>>> import numpy as np
>>> import numpy.linalg as la
>>> np.set_printoptions(suppress=True, linewidth=120)
>>> feats = np.load("x.npy")
>>> print(feats)
[[  3   3   3   9   9   6  15]
 [ -3  -3  -3  -9  -9  -6 -15]
 [ -3  -3  -3  -9  -9  -6 -15]
 [  3   3   3   9   9   6  15]]
>>> rank = la.matrix_rank(feats)
>>> print(rank)
1
>>> N = la.svd(feats)[2][rank:].T
>>> print(np.round(feats @ N, 2) + 0)
[[0. 0. 0. 0. 0. 0.]
 [0. 0. 0. 0. 0. 0.]
 [0. 0. 0. 0. 0. 0.]
 [0. 0. 0. 0. 0. 0.]]
>>> print(np.round(N @ N.T, 2))
[[ 0.98 -0.02 -0.02 -0.06 -0.06 -0.04 -0.1 ]
 [-0.02  0.98 -0.02 -0.06 -0.06 -0.04 -0.1 ]
 [-0.02 -0.02  0.98 -0.06 -0.06 -0.04 -0.1 ]
 [-0.06 -0.06 -0.06  0.82 -0.18 -0.12 -0.3 ]
 [-0.06 -0.06 -0.06 -0.18  0.82 -0.12 -0.3 ]
 [-0.04 -0.04 -0.04 -0.12 -0.12  0.92 -0.2 ]
 [-0.1  -0.1  -0.1  -0.3  -0.3  -0.2   0.5 ]]
>>> print(N.shape)
(7, 6)
>>> print([int(la.matrix_rank(feats[:, :j + 1])) for j in range(7)])
[1, 1, 1, 1, 1, 1, 1]
>>> def softmax(z):
...     e = np.exp(z - z.max(axis=-1, keepdims=True))
...     return e / e.sum(axis=-1, keepdims=True)
... 
>>> print(softmax(feats).sum(axis=1))
[1. 1. 1. 1.]
>>> print(np.round(softmax(10 * feats[2]), 2) + 0)
[0.33 0.33 0.33 0.   0.   0.   0.  ]
>>> print(np.round(softmax(feats[2] + 2), 2) + 0)
[0.33 0.33 0.33 0.   0.   0.02 0.  ]
>>> S = feats @ feats.T / np.sqrt(7)
>>> print(softmax(S)[2] @ feats)
[ -3.  -3.  -3.  -9.  -9.  -6. -15.]
>>> print(np.round(softmax(S + np.triu(np.full(S.shape, -np.inf), 1)), 2) + 0)
[[1.  0.  0.  0. ]
 [0.  1.  0.  0. ]
 [0.  0.5 0.5 0. ]
 [0.5 0.  0.  0.5]]
>>> sigma = 10 * 0.7 ** np.arange(5)
>>> Q, _ = la.qr(np.array([[2.2, 0.4, 0.7, 0.7, 0.7],
...     [0.9, 1.0, -1.1, -0.6, 1.8],
...     [-0.2, -0.6, 0.8, 1.7, -1.1],
...     [-0.6, -0.4, -1.1, -0.7, 0.0],
...     [1.0, -0.1, 0.9, 2.8, 0.1]]))
>>> rng = np.random.default_rng(488)
>>> M = rng.normal(size=(11, 5)) * sigma @ Q
>>> print(M.round(2))
[[  1.33   0.49   5.06   4.24  -0.87]
 [ -2.84  -7.41   4.11  -4.46   2.82]
 [  5.23  -0.22   2.27  -1.56   1.18]
 [ -4.2  -10.08   5.76  -2.01  -0.28]
 [ -6.76   0.88   1.77   7.85  -0.27]
 [ -2.02   7.89   5.47  -0.38  -6.  ]
 [ -5.72   3.92  -2.6   10.13   7.03]
 [  9.62   0.79  -1.74  -7.49  -2.45]
 [ -3.67   0.16   7.61  -0.49  -0.41]
 [  8.94  12.53  -4.26   1.36   0.51]
 [-16.47  -1.06  -0.78   8.96  -3.83]]
>>> idx = M[:, 2] > np.median(M[:, 2])
>>> f = M[idx].mean(axis=0) - M[~idx].mean(axis=0)
>>> print(f.round(2))
[-1.42 -4.6   6.49 -3.83 -1.31]
>>> print(round(float((((M - M.mean(axis=0)) @ f > 0) == idx).mean()), 2))
0.91
>>> print(((M - M.mean(axis=0)) @ f > 0).astype(int))
[1 1 1 1 0 1 0 0 1 0 0]
>>> gram = np.cov(M, rowvar=False)
>>> print(gram.shape)
(5, 5)
>>> print(np.round(la.eigvalsh(gram)[::-1], 2))
[77.62 50.4  16.78  7.31  3.02]
>>> print(np.argwhere(np.triu(np.abs(np.corrcoef(M.T)) > 0.8, 1)))
[]
>>> print(np.round(np.median(M, axis=0), 2))
[-2.84  0.49  2.27 -0.38 -0.28]
>>> print(np.round(M.std(axis=0), 2))
[7.2  5.94 3.74 5.42 3.25]
>>> X = np.loadtxt("test11.csv", delimiter=",")
>>> print(X)
[[ 14.   1.  -4.   3.   3.  -8.   1.]
 [  1.  34.  24.   7.   7.  18. -21.]
 [ -4.  24.  32. -12. -12.   8. -28.]
 [  3.   7. -12.  21.  21.  11.  11.]
 [  3.   7. -12.  21.  21.  11.  11.]
 [ -8.  18.   8.  11.  11.  19.  -5.]
 [  1. -21. -28.  11.  11.  -5.  25.]]
>>> other = X + rng.integers(-2, 3, (7, 3)) @ rng.integers(-2, 3, (3, 7))
>>> print(other)
[[ 14.   5.   0.   7.   1.  -6.   5.]
 [ -3.  37.  27.  15.   3.  22. -11.]
 [ -4.  28.  36.  -8. -14.  10. -24.]
 [  1.   7. -12.  25.  28.   4.  13.]
 [  2.   6. -13.  22.  25.   7.  11.]
 [-10.  18.   8.  15.  18.  12.  -3.]
 [  1. -24. -31.   7.   7.  -1.  23.]]
>>> print(other - X)
[[ 0.  4.  4.  4. -2.  2.  4.]
 [-4.  3.  3.  8. -4.  4. 10.]
 [ 0.  4.  4.  4. -2.  2.  4.]
 [-2.  0.  0.  4.  7. -7.  2.]
 [-1. -1. -1.  1.  4. -4.  0.]
 [-2.  0.  0.  4.  7. -7.  2.]
 [ 0. -3. -3. -4. -4.  4. -2.]]
>>> f = np.array([1, 1, 2])
>>> E = np.array([np.roll(f, i) for i in range(3)])
>>> print(E)
[[1 1 2]
 [2 1 1]
 [1 2 1]]
>>> left, sigma, Vh = la.svd(E, full_matrices=False)
>>> print(np.round(sigma / sigma[0], 2))
[1.   0.25 0.25]
>>> print(np.round(Vh @ Vh.T, 2) + 0)
[[1. 0. 0.]
 [0. 1. 0.]
 [0. 0. 1.]]
>>> print(np.abs(left[:, 0]).round(6).argmax())
0
>>> print(sigma.round(2))
[4. 1. 1.]
>>> print(np.allclose(left * sigma @ Vh, E))
True
>>> print(np.round(np.cumsum(sigma ** 2) / np.sum(sigma ** 2), 2))
[0.89 0.94 1.  ]
>>> J = np.load("a.npy")
>>> print(J)
[[-1.  2.  1. -1.  1.  0.]
 [-1.  0.  0. -1. -1.  0.]
 [ 0.  0. -1.  0.  0.  0.]
 [-2.  0. -2.  0. -2.  0.]
 [ 0.  2. -2. -2.  0.  0.]
 [ 0.  0.  0.  0.  0.  2.]]
>>> Q, V = la.qr(J[:, :5])[0], la.qr(J[:, 5:])[0]
>>> sigma = la.svd(Q.T @ V, compute_uv=False)
>>> print(np.degrees(np.arccos(sigma.clip(0, 1))))
[90.]
>>> idx = rng.permutation(6)
>>> print(idx)
[2 0 3 1 5 4]
>>> other = J[idx][:, idx]
>>> print(np.trace(other))
0.0
>>> print(round(float(la.det(other)), 2), round(la.det(J[idx]), 2))
16.0 16.0
>>> print(np.trace(J))
0.0
>>> print((J + J.T) / 2)
[[-1.   0.5  0.5 -1.5  0.5  0. ]
 [ 0.5  0.   0.  -0.5  0.5  0. ]
 [ 0.5  0.  -1.  -1.  -1.   0. ]
 [-1.5 -0.5 -1.   0.  -2.   0. ]
 [ 0.5  0.5 -1.  -2.   0.   0. ]
 [ 0.   0.   0.   0.   0.   2. ]]
>>> la.determinant(J)
Traceback (most recent call last):
  File "<python-input-62>", line 1, in <module>
    la.determinant(J)
    ^^^^^^^^^^^^^^
AttributeError: module 'numpy.linalg' has no attribute 'determinant'
>>> print(round(np.abs(la.eigvals(J)).max(), 2))
2.43
>>> W0 = np.cumsum(np.array([[2, 1, 2, 3, 2, 0],
...     [3, 1, 1, 1, 0, 3],
...     [0, 3, 2, 0, 2, 2],
...     [1, 3, 0, 0, 1, 3],
...     [2, 0, 0, 1, 0, 3],
...     [2, 1, 3, 1, 1, 3],
...     [0, 0, 3, 1, 3, 2],
...     [3, 1, 1, 1, 1, 0],
...     [3, 0, 2, 1, 1, 2],
...     [3, 3, 1, 3, 0, 0],
...     [1, 3, 2, 3, 0, 0],
...     [2, 3, 1, 3, 1, 1],
...     [3, 0, 1, 2, 1, 3]]), axis=0)
>>> print(W0)
[[ 2  1  2  3  2  0]
 [ 5  2  3  4  2  3]
 [ 5  5  5  4  4  5]
 [ 6  8  5  4  5  8]
 [ 8  8  5  5  5 11]
 [10  9  8  6  6 14]
 [10  9 11  7  9 16]
 [13 10 12  8 10 16]
 [16 10 14  9 11 18]
 [19 13 15 12 11 18]
 [20 16 17 15 11 18]
 [22 19 18 18 12 19]
 [25 19 19 20 13 22]]
>>> vec = np.array([2, 2, -1, 0, -3, 0])
>>> target = W0 @ vec
>>> print(np.round(la.pinv(W0) @ W0, 2) + 0)
[[1. 0. 0. 0. 0. 0.]
 [0. 1. 0. 0. 0. 0.]
 [0. 0. 1. 0. 0. 0.]
 [0. 0. 0. 1. 0. 0.]
 [0. 0. 0. 0. 1. 0.]
 [0. 0. 0. 0. 0. 1.]]
>>> print(np.round(la.lstsq(W0, target)[0], 2) + 0)
[ 2.  2. -1.  0. -3.  0.]
>>> target = target + 0.05 * rng.normal(size=13)
>>> print(target.round(2))
[-2.05  4.89  2.9   8.01 12.   12.06  0.07  4.    5.05 15.99 22.08 27.99 29.97]
>>> b, *_ = la.lstsq(W0, target)
>>> print(round(float(la.norm(target - W0 @ b)), 2))
0.13
>>> print(np.round(W0.T @ (target - W0 @ b), 2) + 0)
[0. 0. 0. 0. 0. 0.]
>>> other = W0[0, 0] * W0[1:] - np.outer(W0[1:, 0], W0[0])
>>> print(other)
[[  0  -1  -4  -7  -6   6]
 [  0   5   0  -7  -2  10]
 [  0  10  -2 -10  -2  16]
 [  0   8  -6 -14  -6  22]
 [  0   8  -4 -18  -8  28]
 [  0   8   2 -16  -2  32]
 [  0   7  -2 -23  -6  32]
 [  0   4  -4 -30 -10  36]
 [  0   7  -8 -33 -16  36]
 [  0  12  -6 -30 -18  36]
 [  0  16  -8 -30 -20  38]
 [  0  13 -12 -35 -24  44]]
>>> print(W0[:, 0] / W0[0, 0])
[ 1.   2.5  2.5  3.   4.   5.   5.   6.5  8.   9.5 10.  11.  12.5]
>>> print(la.matrix_rank(other), la.matrix_rank(W0))
5 6
>>> left, sigma, Vh = la.svd(other)
>>> V = Vh[:(sigma > 1e-8).sum()]
>>> vec = other[1] + -2 * other[10] + rng.integers(2) * np.eye(6)[0]
>>> print(vec)
[  1. -27.  16.  53.  38. -66.]
>>> print(np.round(np.diag(V.T @ V), 2))
[0. 1. 1. 1. 1. 1.]
>>> print(np.round(V.T @ V, 2) + 0)
[[0. 0. 0. 0. 0. 0.]
 [0. 1. 0. 0. 0. 0.]
 [0. 0. 1. 0. 0. 0.]
 [0. 0. 0. 1. 0. 0.]
 [0. 0. 0. 0. 1. 0.]
 [0. 0. 0. 0. 0. 1.]]
>>> mat = np.load("arr.npy")
>>> print(mat.round(2))
[[-6.16  5.6  -4.95 -2.49]
 [ 5.73  4.2   5.82  3.94]
 [ 0.57 -9.86 -0.75 -1.38]
 [ 6.82 -2.56  5.95  3.39]
 [ 2.36 -9.67  0.92 -0.34]
 [ 6.65 -3.81  5.63  3.08]
 [-5.47  7.05 -4.12 -1.85]
 [-3.49 -7.7  -4.21 -3.29]
 [-6.82  0.25 -6.25 -3.79]
 [-6.82  0.19 -6.25 -3.79]
 [-5.52  6.96 -4.18 -1.9 ]
 [ 5.52 -6.96  4.18  1.9 ]
 [ 3.54 -9.11  2.08  0.42]
 [-4.89  7.87 -3.49 -1.39]
 [ 6.48  1.9   6.22  3.97]
 [-6.84  2.34 -6.   -3.43]
 [ 1.8   9.06  2.83  2.57]
 [ 4.02  7.1   4.62  3.48]
 [-6.77  3.09 -5.83 -3.26]
 [-6.46  4.66 -5.34 -2.82]
 [-6.87  1.4  -6.15 -3.61]
 [ 2.63  8.49  3.52  2.94]
 [ 0.71  9.58  1.89  2.05]
 [ 6.81 -0.15  6.26  3.8 ]
 [ 4.55  6.38  5.02  3.66]
 [-3.87  8.88 -2.41 -0.64]
 [-6.81  2.7  -5.92 -3.36]
 [-6.7  -0.79 -6.27 -3.9 ]
 [-5.85 -3.93 -5.89 -3.96]
 [-0.48  9.85  0.84  1.43]]
>>> print(round(float(np.trace(la.pinv(mat) @ mat)), 2))
2.0
>>> left, sigma, Vh = la.svd(mat)
>>> print(np.argmax(sigma[:-1] / (sigma[1:] + 1e-6)) + 1)
2
>>> other = left[:, :2] @ np.diag(sigma[:2]) @ Vh[:2]
>>> print(round(float(la.norm(mat - other) / la.norm(mat)), 2))
0.0
>>> print(la.matrix_rank(other))
2
>>> print(other.round(2))
[[-6.16  5.6  -4.95 -2.49]
 [ 5.73  4.2   5.82  3.94]
 [ 0.57 -9.86 -0.75 -1.38]
 [ 6.82 -2.56  5.95  3.39]
 [ 2.36 -9.67  0.92 -0.34]
 [ 6.65 -3.81  5.63  3.08]
 [-5.47  7.05 -4.12 -1.85]
 [-3.49 -7.7  -4.21 -3.29]
 [-6.82  0.25 -6.25 -3.79]
 [-6.82  0.19 -6.25 -3.79]
 [-5.52  6.96 -4.18 -1.9 ]
 [ 5.52 -6.96  4.18  1.9 ]
 [ 3.54 -9.11  2.08  0.42]
 [-4.89  7.87 -3.49 -1.39]
 [ 6.48  1.9   6.22  3.97]
 [-6.84  2.34 -6.   -3.43]
 [ 1.8   9.06  2.83  2.57]
 [ 4.02  7.1   4.62  3.48]
 [-6.77  3.09 -5.83 -3.26]
 [-6.46  4.66 -5.34 -2.82]
 [-6.87  1.4  -6.15 -3.61]
 [ 2.63  8.49  3.52  2.94]
 [ 0.71  9.58  1.89  2.05]
 [ 6.81 -0.15  6.26  3.8 ]
 [ 4.55  6.38  5.02  3.66]
 [-3.87  8.88 -2.41 -0.64]
 [-6.81  2.7  -5.92 -3.36]
 [-6.7  -0.79 -6.27 -3.9 ]
 [-5.85 -3.93 -5.89 -3.96]
 [-0.48  9.85  0.84  1.43]]
>>> print(round(np.abs(mat - other).max(), 2))
0.0
>>> left, sigma, Vh = la.svd(mat)
>>> V = Vh[:(sigma > 1e-8).sum()]
>>> vec = mat[16] + 2 * mat[19] + rng.integers(2) * np.eye(4)[2]
>>> print(vec.round(2))
[-11.12  18.39  -7.86  -3.07]
>>> print(np.round(V.T @ V, 2))
[[ 0.47 -0.1   0.42  0.25]
 [-0.1   0.98  0.04  0.11]
 [ 0.42  0.04  0.39  0.24]
 [ 0.25  0.11  0.24  0.16]]
>>> print(np.allclose(V.T @ V @ vec, vec))
True
>>> w, V = la.eigh(X)
>>> vec = np.array([0, 2, 0, 6, 7, 0, 7])
>>> print(round(vec @ X @ vec / (vec @ vec), 2), round(w[0], 2), round(w[-1], 2))
48.46 -0.0 86.47
>>> print(np.round(V * np.abs(w) @ V.T, 2))
[[ 14.   1.  -4.   3.   3.  -8.   1.]
 [  1.  34.  24.   7.   7.  18. -21.]
 [ -4.  24.  32. -12. -12.   8. -28.]
 [  3.   7. -12.  21.  21.  11.  11.]
 [  3.   7. -12.  21.  21.  11.  11.]
 [ -8.  18.   8.  11.  11.  19.  -5.]
 [  1. -21. -28.  11.  11.  -5.  25.]]
>>> Xs = mat - mat.mean(axis=0)
>>> left, sigma, Vh = la.svd(Xs, full_matrices=False)
>>> print(np.abs(left[:, 0]).argmax())
3
>>> F = rng.normal(size=(32, 4))
>>> F = 10 * F / la.norm(F, axis=1, keepdims=True)
>>> print(F.round(2))
[[ 2.68 -8.19  4.94  1.13]
 [-3.11 -8.84 -0.8   3.39]
 [ 7.71 -0.06 -6.37 -0.21]
 [ 0.13 -3.17 -3.76 -8.71]
 [-3.85  3.65 -1.58 -8.33]
 [ 1.2  -6.47 -6.97  2.86]
 [ 4.91  8.55  1.57  0.56]
 [-3.17 -5.62  7.63  0.29]
 [ 5.63  4.35 -5.99 -3.69]
 [ 9.16 -1.08  0.54  3.84]
 [ 4.61 -0.18  5.38  7.05]
 [-3.34 -2.43 -3.3  -8.49]
 [-1.43  2.66 -8.09  5.04]
 [-0.45 -9.93  0.92 -0.56]
 [-7.46 -6.25 -2.   -1.16]
 [ 4.15 -8.3   1.37 -3.47]
 [ 3.62 -0.34 -7.81  5.07]
 [-2.34  1.19  4.71 -8.42]
 [ 4.53  5.18 -2.61 -6.77]
 [-2.8  -3.64 -5.62 -6.88]
 [ 5.27 -2.88 -2.36 -7.64]
 [-9.03  0.58 -3.76 -2.02]
 [-9.04  0.06 -3.77 -2.03]
 [ 5.32  1.66  8.29 -0.38]
 [-7.86 -5.21 -0.76 -3.24]
 [-6.38 -5.04  1.43 -5.65]
 [-6.36  1.41 -7.14 -2.57]
 [-1.22 -8.59 -0.42 -4.95]
 [ 3.59  4.06  8.17 -1.96]
 [-2.3   8.83  0.1  -4.08]
 [ 6.85 -3.27  5.35  3.71]
 [-5.61 -6.57  4.39  2.46]]
>>> idx = F[:, 1] > np.median(F[:, 1])
>>> f = F[idx].mean(axis=0) - F[~idx].mean(axis=0)
>>> print(((F - F.mean(axis=0)) @ f > 0).astype(int))
[0 0 1 0 1 0 1 0 1 1 1 0 1 0 0 0 1 1 1 0 0 1 0 1 0 0 1 0 1 1 1 0]
>>> print(f.round(2))
[ 2.24  8.43 -1.15  1.12]
